$ ipython --no-banner

In [1]: import numpy as np

In [2]: np.set_printoptions(precision=2, suppress=True, linewidth=200, floatmode="fixed")

In [3]: feats = np.load("run1.npy")

In [4]: feats
Out[4]: 
array([[-0.71, -0.71,  0.00,  0.00,  0.00,  0.00,  0.00],
       [ 0.71, -0.71,  0.00,  0.00,  0.00,  0.00,  0.00],
       [ 0.00,  0.00,  1.00,  0.00,  0.00,  0.00,  0.00],
       [ 0.00,  0.00,  0.00,  1.00,  0.00,  0.00,  0.00],
       [ 0.00,  0.00,  0.00,  0.00,  1.00,  0.00,  0.00],
       [ 0.00,  0.00,  0.00,  0.00,  0.00,  1.00,  0.00],
       [ 0.00,  0.00,  0.00,  0.00,  0.00,  0.00,  1.00]])

In [5]: np.allclose(feats, feats.T)
Out[5]: False

In [6]: round(np.trace(feats), 2)
Out[6]: np.float64(3.59)

In [7]: (feats - feats.T) / 2
Out[7]: 
array([[ 0.00, -0.71,  0.00,  0.00,  0.00,  0.00,  0.00],
       [ 0.71,  0.00,  0.00,  0.00,  0.00,  0.00,  0.00],
       [ 0.00,  0.00,  0.00,  0.00,  0.00,  0.00,  0.00],
       [ 0.00,  0.00,  0.00,  0.00,  0.00,  0.00,  0.00],
       [ 0.00,  0.00,  0.00,  0.00,  0.00,  0.00,  0.00],
       [ 0.00,  0.00,  0.00,  0.00,  0.00,  0.00,  0.00],
       [ 0.00,  0.00,  0.00,  0.00,  0.00,  0.00,  0.00]])

In [8]: round(float(np.linalg.det(feats)), 2)
Out[8]: 1.0

In [9]: np.sort(np.abs(np.linalg.eigvals(feats)))
Out[9]: array([1.00, 1.00, 1.00, 1.00, 1.00, 1.00, 1.00])

In [10]: np.linalg.matrix_power(feats, 3)
Out[10]: 
array([[ 0.71, -0.71,  0.00,  0.00,  0.00,  0.00,  0.00],
       [ 0.71,  0.71,  0.00,  0.00,  0.00,  0.00,  0.00],
       [ 0.00,  0.00,  1.00,  0.00,  0.00,  0.00,  0.00],
       [ 0.00,  0.00,  0.00,  1.00,  0.00,  0.00,  0.00],
       [ 0.00,  0.00,  0.00,  0.00,  1.00,  0.00,  0.00],
       [ 0.00,  0.00,  0.00,  0.00,  0.00,  1.00,  0.00],
       [ 0.00,  0.00,  0.00,  0.00,  0.00,  0.00,  1.00]])

In [11]: assert feats == feats.T
---------------------------------------------------------------------------
ValueError                                Traceback (most recent call last)
Cell In[11], line 1
----> 1 assert feats == feats.T

ValueError: The truth value of an array with more than one element is ambiguous. Use a.any() or a.all()

In [12]: f = np.array([0, -1])

In [13]: np.polyval(f, feats[2])
Out[13]: array([-1.00, -1.00, -1.00, -1.00, -1.00, -1.00, -1.00])

In [14]: M2 = np.linalg.invert(feats)
---------------------------------------------------------------------------
AttributeError                            Traceback (most recent call last)
Cell In[14], line 1
----> 1 M2 = np.linalg.invert(feats)

AttributeError: module 'numpy.linalg' has no attribute 'invert'

In [15]: M2 = np.linalg.inv(feats)

In [16]: M2
Out[16]: 
array([[-0.71,  0.71,  0.00,  0.00,  0.00,  0.00,  0.00],
       [-0.71, -0.71, -0.00, -0.00, -0.00, -0.00, -0.00],
       [ 0.00,  0.00,  1.00,  0.00,  0.00,  0.00,  0.00],
       [ 0.00,  0.00,  0.00,  1.00,  0.00,  0.00,  0.00],
       [ 0.00,  0.00,  0.00,  0.00,  1.00,  0.00,  0.00],
       [ 0.00,  0.00,  0.00,  0.00,  0.00,  1.00,  0.00],
       [ 0.00,  0.00,  0.00,  0.00,  0.00,  0.00,  1.00]])

In [17]: np.linalg.inv(M2)
Out[17]: 
array([[-0.71, -0.71, -0.00, -0.00, -0.00, -0.00, -0.00],
       [ 0.71, -0.71,  0.00,  0.00,  0.00,  0.00,  0.00],
       [ 0.00,  0.00,  1.00,  0.00,  0.00,  0.00,  0.00],
       [ 0.00,  0.00,  0.00,  1.00,  0.00,  0.00,  0.00],
       [ 0.00,  0.00,  0.00,  0.00,  1.00,  0.00,  0.00],
       [ 0.00,  0.00,  0.00,  0.00,  0.00,  1.00,  0.00],
       [ 0.00,  0.00,  0.00,  0.00,  0.00,  0.00,  1.00]])
